$ python -q
>>> import numpy as np
>>> np.set_printoptions(precision=2, suppress=True, linewidth=120, sign=" ")
>>> tidy = lambda a: np.round(a, 2) + 0
>>> B = np.array([[-2, 2], [1, -1]])
>>> basis = np.array([[1, 2, 1, 1], [2, 1, 2, 2], [0, 0, 1, 2], [2, 2, 1, 0]])
>>> M = np.block([[B, np.zeros((2, 4))], [np.zeros((4, 2)), basis]])
>>> M
array([[-2.,  2.,  0.,  0.,  0.,  0.],
       [ 1., -1.,  0.,  0.,  0.,  0.],
       [ 0.,  0.,  1.,  2.,  1.,  1.],
       [ 0.,  0.,  2.,  1.,  2.,  2.],
       [ 0.,  0.,  0.,  0.,  1.,  2.],
       [ 0.,  0.,  2.,  2.,  1.,  0.]])
>>> tidy(np.linalg.norm(M, 2) / np.linalg.norm(M))
np.float64(0.78)
>>> np.argsort(-np.linalg.norm(M, axis=0).round(6), kind="stable")[:3]
array([ 2,  3,  5])
>>> mat = np.load("mat.npy")
>>> mat
array([[  5,   3,   0,   1,   3],
       [  7,   5,   4,   3,   4],
       [ 12,   6,   8,   4,   8],
       [ 17,   7,  13,   6,  10],
       [ 21,   9,  14,   7,  11],
       [ 23,  14,  18,  12,  11],
       [ 27,  15,  20,  13,  15],
       [ 29,  20,  20,  13,  20],
       [ 29,  23,  24,  15,  20],
       [ 29,  23,  25,  16,  22],
       [ 31,  23,  29,  20,  24],
       [ 32,  24,  31,  23,  26],
       [ 34,  28,  35,  25,  30],
       [ 34,  28,  38,  25,  35],
       [ 36,  31,  43,  29,  37],
       [ 39,  31,  43,  31,  38],
       [ 39,  33,  47,  33,  41],
       [ 40,  38,  51,  37,  41],
       [ 45,  39,  51,  40,  43],
       [ 49,  42,  53,  40,  48],
       [ 49,  42,  54,  43,  53],
       [ 50,  47,  55,  43,  53],
       [ 50,  48,  55,  48,  57],
       [ 51,  51,  56,  53,  61],
       [ 52,  51,  59,  58,  65],
       [ 55,  55,  64,  59,  66]])
>>> basis = mat[[0, 4]].astype(float)
>>> for _ in range(7):
...     z = np.linalg.norm(mat[:, None] - basis, axis=-1).argmin(axis=1)
...     basis = np.array([mat[z == j].mean(axis=0) for j in range(2)])
... 
>>> z
array([ 0,  0,  0,  0,  0,  0,  0,  0,  0,  0,  0,  0,  1,  1,  1,  1,  1,  1,  1,  1,  1,  1,  1,  1,  1,  1])
>>> tidy(basis)
array([[ 21.83,  14.33,  17.17,  11.08,  14.5 ],
       [ 44.5 ,  40.29,  50.29,  40.29,  47.71]])
>>> tidy(basis[1] - basis[0])
array([ 22.67,  25.95,  33.12,  29.2 ,  33.21])
>>> x0 = np.array([0, 1, 0, 1, 0])
>>> target = mat @ x0
>>> tidy(np.linalg.solve(mat.T @ mat, mat.T @ target))
array([ 0.,  1.,  0.,  1.,  0.])
>>> tidy(np.linalg.pinv(mat) @ mat)
array([[ 1.,  0.,  0.,  0.,  0.],
       [ 0.,  1.,  0.,  0.,  0.],
       [ 0.,  0.,  1.,  0.,  0.],
       [ 0.,  0.,  0.,  1.,  0.],
       [ 0.,  0.,  0.,  0.,  1.]])
>>> tidy(np.linalg.lstsq(mat, target)[0])
array([ 0.,  1.,  0.,  1.,  0.])
>>> rng = np.random.default_rng(8439)
>>> target = target + 0.02 * rng.normal(size=26)
>>> tidy(target)
array([   4.01,    8.02,   10.  ,   13.01,   16.03,   25.98,   28.01,   32.99,   37.98,   39.02,   42.96,   47.  ,
         53.01,   53.01,   60.01,   61.99,   65.98,   74.99,   79.01,   81.98,   84.98,   90.  ,   96.  ,  104.02,
        109.01,  113.97])
>>> beta, *_ = np.linalg.lstsq(mat, target)
>>> tidy(beta)
array([ 0.,  1.,  0.,  1.,  0.])
>>> [round(float(np.linalg.norm(np.linalg.solve(mat.T @ mat + lam * np.eye(5), mat.T @ target))), 2) for lam in (0, 1, 10, 100)]
[1.41, 1.4, 1.32, 1.05]
